>>> import numpy as np
>>> np.set_printoptions(suppress=True, linewidth=140)
>>> A = np.load("a.npy")
>>> A
array([[  3,   0,   6,   0],
       [ -4,   0,  -8,   0],
       [ -7,   0, -14,   0],
       [ -3,   0,  -6,   0],
       [  0,   0,   0,   0]])
>>> th = np.radians(60)
>>> r_ = np.eye(4)
>>> r_[2, 2] = r_[1, 1] = np.cos(th)
>>> r_[2, 1], r_[1, 2] = -np.sin(th), np.sin(th)
>>> r_.round(2)
array([[ 1.  ,  0.  ,  0.  ,  0.  ],
       [ 0.  ,  0.5 ,  0.87,  0.  ],
       [ 0.  , -0.87,  0.5 ,  0.  ],
       [ 0.  ,  0.  ,  0.  ,  1.  ]])
>>> other = A @ r_.T
>>> np.round(np.abs(other - A).max(axis=0), 2)
array([ 0.  , 12.12,  7.  ,  0.  ])
>>> other.round(2)
array([[  3.  ,   5.2 ,   3.  ,   0.  ],
       [ -4.  ,  -6.93,  -4.  ,   0.  ],
       [ -7.  , -12.12,  -7.  ,   0.  ],
       [ -3.  ,  -5.2 ,  -3.  ,   0.  ],
       [  0.  ,   0.  ,   0.  ,   0.  ]])
>>> rk = np.linalg.matrix_rank(A)
>>> rk
np.int64(1)
>>> N = np.linalg.svd(A)[2][rk:].T
>>> np.round(N @ N.T, 2)
array([[ 0.8,  0. , -0.4,  0. ],
       [ 0. ,  1. ,  0. ,  0. ],
       [-0.4,  0. ,  0.2,  0. ],
       [ 0. ,  0. ,  0. ,  1. ]])
>>> np.allclose(A @ N, 0)
True
>>> def softmax(z):
...     e = np.exp(z - z.max(axis=-1, keepdims=True))
...     return e / e.sum(axis=-1, keepdims=True)
... 
>>> np.round(softmax(A[0] + 4), 2) + 0
array([0.05, 0.  , 0.95, 0.  ])
>>> np.round(softmax(A[0]), 2) + 0
array([0.05, 0.  , 0.95, 0.  ])
>>> np.round(softmax(10 * A[0]), 2) + 0
array([0., 0., 1., 0.])
>>> np.round(softmax(A).sum(axis=1), 2)
array([1., 1., 1., 1., 1.])
>>> scores = A @ A.T / np.sqrt(4)
>>> np.round(softmax(scores + np.triu(np.full(scores.shape, -np.inf), 1)), 2) + 0
array([[1. , 0. , 0. , 0. , 0. ],
       [0. , 1. , 0. , 0. , 0. ],
       [0. , 0. , 1. , 0. , 0. ],
       [0. , 0. , 1. , 0. , 0. ],
       [0.2, 0.2, 0.2, 0.2, 0.2]])
>>> np.linalg.matrix_rank(A, rtol=0.1)
np.int64(1)
>>> np.argsort(-np.linalg.norm(A, axis=0).round(6), kind="stable")[:3]
array([2, 0, 1])
>>> np.round(np.linalg.norm(A, 2) / np.linalg.norm(A), 2)
np.float64(1.0)
>>> np.linalg.cond(A) > 100
np.True_
>>> [round(float(x), 2) for x in np.linalg.svd(A, compute_uv=False)[:3]]
[20.37, 0.0, 0.0]
>>> W0 = np.load("sample2.npy")
>>> W0
array([[-3.,  1.,  0.],
       [ 0., -3.,  1.],
       [ 0.,  0., -3.]])
>>> x0 = np.array([-2, -1, -1])
>>> y = W0 @ x0
>>> y
array([5., 2., 3.])
>>> np.round(np.linalg.solve(W0, y + W0[:, 1]), 2)
array([-2., -0., -1.])
>>> np.round(np.linalg.solve(W0, -2 * y), 2)
array([4., 2., 2.])
>>> np.round(np.linalg.solve(W0, W0[:, 2]), 2)
array([-0., -0.,  1.])
>>> np.round(np.linalg.solve(W0, y), 2)
array([-2., -1., -1.])
>>> u = np.array([2, 5, 8])
>>> other = W0 + np.outer(u, np.eye(3)[0])
>>> round(float(np.linalg.det(other) / np.linalg.det(W0)), 2), round(1 + np.linalg.solve(W0, u)[0], 2)
(-0.52, np.float64(-0.52))
>>> np.linalg.matrix_rank(other - W0)
np.int64(1)
>>> np.linalg.matrix_rank(np.linalg.inv(other) - np.linalg.inv(W0), tol=1e-8)
np.int64(1)
>>> K = np.loadtxt("out13.csv", delimiter=",")
>>> K
array([[-3.17,  6.65,  6.41,  0.5 , -2.07],
       [ 1.18, -7.3 , -4.79, -4.72, -0.3 ],
       [ 6.54,  4.1 ,  0.94,  4.3 ,  4.59],
       [-6.2 , -2.62,  3.73, -2.64, -5.82],
       [ 6.93, -1.84, -6.5 , -0.98,  2.32],
       [-4.63,  0.34, -5.24, -7.11,  0.68],
       [-5.93, -1.54,  4.65, -6.13, -1.77],
       [ 6.78, -2.15,  0.36, -1.68,  6.82],
       [-1.6 , -4.21, -8.24,  3.44,  0.02],
       [ 0.31, -2.75,  5.36,  5.5 , -5.78],
       [ 6.36, -1.01,  0.37,  7.48,  1.54],
       [-2.85,  3.43,  8.04,  3.28, -2.16]])
>>> u = np.array([5, 4])
>>> np.round(np.cross(K[11, :3], K[0, :3]), 2)
array([-31.48,  -7.22,  -8.08])
>>> np.round(np.polyval(u, K[11]), 2)
array([-10.25,  21.15,  44.2 ,  20.4 ,  -6.8 ])
>>> np.round(np.convolve(K[11], u), 2)
array([-14.25,   5.75,  53.92,  48.56,   2.32,  -8.64])
>>> q, r_ = np.linalg.qr(K)
>>> np.trace(q @ q.T)
np.float64(5.0)
>>> q.shape, r_.shape
((12, 5), (5, 5))
>>> round(abs(r_[0, 0]), 2), round(float(np.linalg.norm(K[:, 0])), 2)
(np.float64(17.16), 17.16)
>>> other = np.c_[K[:, :1] @ np.array([[3]]), np.array([2, -1, 3, -1, -2, 1, 3, 2, -3, -2, -1, 1])]
>>> other.round(2)
array([[ -9.51,   2.  ],
       [  3.54,  -1.  ],
       [ 19.62,   3.  ],
       [-18.6 ,  -1.  ],
       [ 20.79,  -2.  ],
       [-13.89,   1.  ],
       [-17.79,   3.  ],
       [ 20.34,   2.  ],
       [ -4.8 ,  -3.  ],
       [  0.93,  -2.  ],
       [ 19.08,  -1.  ],
       [ -8.55,   1.  ]])
>>> np.round(np.linalg.norm(other - K @ np.linalg.lstsq(K, other)[0], axis=0), 2) + 0
array([0.  , 2.26])
>>> np.round(np.linalg.norm(np.linalg.qr(K)[0].T @ other, axis=0) ** 2 / ((other ** 2).sum(axis=0) + 1e-12), 2)
array([1.  , 0.89])
>>> np.linalg.matrix_rank(np.c_[K, other])
np.int64(6)
>>> np.round(np.linalg.lstsq(K, other[:, 0])[0], 2) + 0
array([3., 0., 0., 0., 0.])
>>> np.linalg.matrix_rank(other)
np.int64(2)
>>> Xs = K - K.mean(axis=0)
>>> Uu, sigma, Vt = np.linalg.svd(Xs, full_matrices=False)
>>> np.abs(Uu[:, 0]).argmax()
np.int64(4)
>>> sigma.round(2)
array([22.89, 20.07, 12.67,  9.18,  4.25])
>>> (np.sign(Uu[:, 0]) == np.sign(Uu[0, 0])).astype(int)
array([1, 0, 0, 1, 0, 0, 1, 0, 0, 1, 0, 1])
>>> np.round(Xs.mean(axis=0), 2) + 0
array([0., 0., 0., 0., 0.])
>>> d = np.linalg.norm(K[:, None] - K[None], axis=-1)
>>> np.linalg.matrix_rank(d ** 2)
np.int64(7)
>>> np.flatnonzero(d[11] < d.mean() / 2)
array([ 0, 11])
>>> d[11].round(2)
array([ 4.57, 19.06, 13.62, 10.72, 19.31, 17.47, 11.59, 16.97, 18.16,  8.57, 13.95,  0.  ])
>>> d[:5, :5].round(2)
array([[ 0.  , 19.22, 13.77, 11.23, 19.03],
       [19.22,  0.  , 17.23, 13.56,  9.31],
       [13.77, 17.23,  0.  , 19.28, 11.13],
       [11.23, 13.56, 19.28,  0.  , 18.62],
       [19.03,  9.31, 11.13, 18.62,  0.  ]])
>>> feats = np.load("case11.npy")
>>> feats
array([[-9, -9, -1,  0],
       [ 4, -4,  3, -6],
       [-2,  1, -7,  8],
       [-4,  5,  4,  3]])
>>> T = np.stack([feats, -3 * feats, feats[::-1]])
>>> np.round(np.linalg.det(T), 2)
array([  -1459., -118179.,   -1459.])
>>> np.linalg.matrix_rank(T.reshape(3, -1))
np.int64(2)
>>> np.einsum("bij,cij->bc", T, T)
array([[  424, -1272,  -188],
       [-1272,  3816,   564],
       [ -188,   564,   424]])
>>> (T @ feats.T).shape
(3, 4, 4)
>>> T.sum(axis=0)
array([[ 14,  23,   6,   3],
       [-10,   9, -13,  20],
       [  8,  -6,  17, -22],
       [ -1, -19,  -9,  -6]])
>>> q, _ = np.linalg.qr(np.array([[-2.2, 0.5, 0.4], [-0.5, 3.9, 1.1], [-0.9, 1.7, 0.4]]))
>>> evals = np.array([7, 8, 8])
>>> X = q @ np.diag(evals) @ q.T
>>> X.round(2)
array([[ 7.18, -0.19, -0.34],
       [-0.19,  7.96, -0.08],
       [-0.34, -0.08,  7.86]])
>>> evals, V = np.linalg.eigh(X)
>>> np.round(np.linalg.eigvalsh(X @ X), 2)
array([49., 64., 64.])
>>> np.round(np.linalg.eigvalsh(X + -3 * np.eye(3)), 2)
array([4., 5., 5.])
>>> np.round(np.linalg.svd(X, compute_uv=False), 2)
array([8., 8., 7.])
>>> np.round(V.T @ V, 2) + 0
array([[1., 0., 0.],
       [0., 1., 0.],
       [0., 0., 1.]])
>>> (evals > 1e-8).sum(), (evals < -1e-8).sum()
(np.int64(3), np.int64(0))
>>> np.round(evals.sum(), 2), np.trace(X)
(np.float64(23.0), np.float64(23.0))
>>> q = X.astype(float).copy()
>>> for j in range(3):
...     q[:, j] -= q[:, :j] @ (q[:, :j].T @ q[:, j])
...     q[:, j] /= np.linalg.norm(q[:, j])
... 
>>> np.round(q.T @ q, 2) + 0
array([[1., 0., 0.],
       [0., 1., 0.],
       [0., 0., 1.]])
>>> np.round(q.T @ X, 2) + 0
array([[ 7.19, -0.39, -0.7 ],
       [ 0.  ,  7.95, -0.18],
       [ 0.  ,  0.  ,  7.84]])
>>> x0 = np.array([3, 1, 2, 2])
>>> feats @ np.eye(4)[0]
array([-9.,  4., -2., -4.])
>>> E = np.load("mat.npy")
>>> E
array([[-19.95,  29.98, -21.42],
       [-20.63,  29.48, -18.57],
       [-17.71,  29.29, -21.  ],
       [-20.18,  29.27, -21.36],
       [-19.25,  30.55, -19.11],
       [-19.75,  28.98, -20.02],
       [-19.1 ,  29.19, -18.48],
       [-20.16,  30.28, -20.15],
       [-20.65,  29.58, -19.36],
       [-20.95,  29.65, -18.3 ],
       [-18.56,  29.52, -21.72],
       [-20.32,  30.25, -19.  ],
       [-20.99,  31.06, -19.13],
       [-20.  ,  30.74, -19.64],
       [-19.43,  28.73, -20.14],
       [-20.17,  30.34, -18.33],
       [-19.68,  31.57, -20.21],
       [-18.89,  30.38, -19.5 ],
       [-20.11,  31.31, -19.09],
       [-18.87,  28.92, -20.46],
       [-19.72,  28.96, -19.51],
       [-21.63,  29.01, -18.71],
       [-20.43,  28.58, -20.74],
       [-21.29,  30.16, -19.4 ]])
>>> Xs = E - E.mean(axis=0)
>>> Uu, sigma, Vt = np.linalg.svd(Xs, full_matrices=False)
>>> sigma.round(2)
array([5.73, 3.88, 3.27])
>>> (np.sign(Uu[:, 0]) == np.sign(Uu[0, 0])).astype(int)
array([1, 0, 1, 1, 0, 1, 0, 1, 0, 0, 1, 0, 0, 0, 1, 0, 1, 1, 0, 1, 1, 0, 1, 0])
>>> np.round(Xs.mean(axis=0), 2) + 0
array([0., 0., 0.])
>>> np.round(Vt[0] * np.sign(Vt[0, np.abs(Vt[0]).argmax()]), 2)
array([-0.59,  0.28,  0.75])
>>> round(np.linalg.norm(E[19] - E[13]), 2)
np.float64(2.29)
>>> round(np.linalg.norm(E, 1), 2), round(np.linalg.norm(E, np.inf), 2)
(np.float64(715.78), np.float64(71.46))
>>> np.linalg.norm(E, axis=1).argmax()
np.int64(16)
>>> round(float(np.linalg.norm(E[19], 1)), 2), round(float(np.linalg.norm(E[19], np.inf)), 2)
(68.25, 28.92)
>>> round(float(np.linalg.norm(E) ** 2 / np.linalg.norm(E, 2) ** 2), 2)
1.0
>>> round(float(E[19] @ E[13]), 2)
1668.24
>>> rng = np.random.default_rng(16)
>>> J = (rng.random((3, 3)) < 0.3) + np.eye(3)
>>> J /= J.sum(axis=1, keepdims=True)
>>> J
array([[0.5, 0. , 0.5],
       [0. , 0.5, 0.5],
       [0. , 0. , 1. ]])
>>> evals, V = np.linalg.eig(J)
>>> np.round(np.sort(np.linalg.eigvals(J.T)), 2)
array([0.5, 0.5, 1. ])
>>> evals
array([0.5, 0.5, 1. ])
>>> np.einsum("ii->", J)
np.float64(2.0)
>>> np.poly(J)
array([ 1.  , -2.  ,  1.25, -0.25])
>>> round(float(np.linalg.det(J.T)), 2)
0.25
>>> np.round(np.linalg.eigvals(J), 2)
array([0.5, 0.5, 1. ])
>>> J @ J
array([[0.25, 0.  , 0.75],
       [0.  , 0.25, 0.75],
       [0.  , 0.  , 1.  ]])
>>> [int(np.linalg.matrix_rank(np.linalg.matrix_power(J, p))) for p in range(1, 4)]
[3, 3, 3]
>>> np.round(np.sort(np.linalg.eigvals(J)), 2)
array([0.5, 0.5, 1. ])
>>> W1 = np.array([[-3, 0, 0, -3, 1, -1], [-2, 2, -3, 0, -3, 2], [3, 2, -3, -1, 3, -1]])
>>> b = np.array([-1, -1, -1, -2, -2, 1])
>>> hid = np.maximum(J @ W1 + b, 0)
>>> np.round((hid > 0).mean(axis=0), 2)
array([0.33, 0.67, 0.  , 0.  , 0.33, 0.33])
>>> (hid > 0).astype(int)
array([[0, 0, 0, 0, 0, 0],
       [0, 1, 0, 0, 0, 1],
       [1, 1, 0, 0, 1, 0]])
>>> W2 = np.array([[9, -5, -7],
...     [-4, 0, 7],
...     [-1, 9, -2],
...     [3, -1, 5],
...     [7, -9, 3],
...     [1, 9, 2]])
>>> W1 @ W2
array([[-30,   0,   7],
       [-42,  28,  29],
       [ 39, -77,   1]])
>>> mat = np.array([[0.0, 1.4, -0.1, 0.4],
...     [-1.1, 1.9, -0.2, 1.3],
...     [1.4, -0.7, -1.2, 0.6]])
>>> mat[:, 1] *= 10
>>> mat
array([[ 0. , 14. , -0.1,  0.4],
       [-1.1, 19. , -0.2,  1.3],
       [ 1.4, -7. , -1.2,  0.6]])
>>> # column 1 is much longer than the rest
>>> Uu, sigma, Vt = np.linalg.svd(mat)
>>> np.argmax(sigma[:-1] / (sigma[1:] + 1e-6)) + 1
np.int64(1)
>>> other = Uu[:, :1] @ np.diag(sigma[:1]) @ Vt[:1]
>>> np.round(np.linalg.norm(mat - other) / np.linalg.norm(mat), 2)
np.float64(0.08)
>>> th = np.radians(60)
>>> r_ = np.eye(4)
>>> r_[1, 1] = r_[3, 3] = np.cos(th)
>>> r_[1, 3], r_[3, 1] = -np.sin(th), np.sin(th)
>>> r_.round(2)
array([[ 1.  ,  0.  ,  0.  ,  0.  ],
       [ 0.  ,  0.5 ,  0.  , -0.87],
       [ 0.  ,  0.  ,  1.  ,  0.  ],
       [ 0.  ,  0.87,  0.  ,  0.5 ]])
>>> other = mat @ r_.T
>>> np.round(np.abs(other - mat).max(axis=0), 2)
array([ 0.  , 10.63,  0.  , 15.8 ])
>>> x0 = np.array([2, 4, 2, 2])
>>> 4 - np.linalg.matrix_rank(r_ - np.eye(4), tol=1e-8)
np.int64(2)
>>> np.linalg.matrix_rank(mat, rtol=0.1)
np.int64(1)
>>> np.argsort(-np.linalg.norm(mat, axis=0).round(6), kind="stable")[:3]
array([1, 0, 3])
>>> np.linalg.cond(mat) > 100
np.False_
>>> [round(float(x), 2) for x in np.linalg.svd(mat, compute_uv=False)[:3]]
[24.67, 1.89, 0.78]
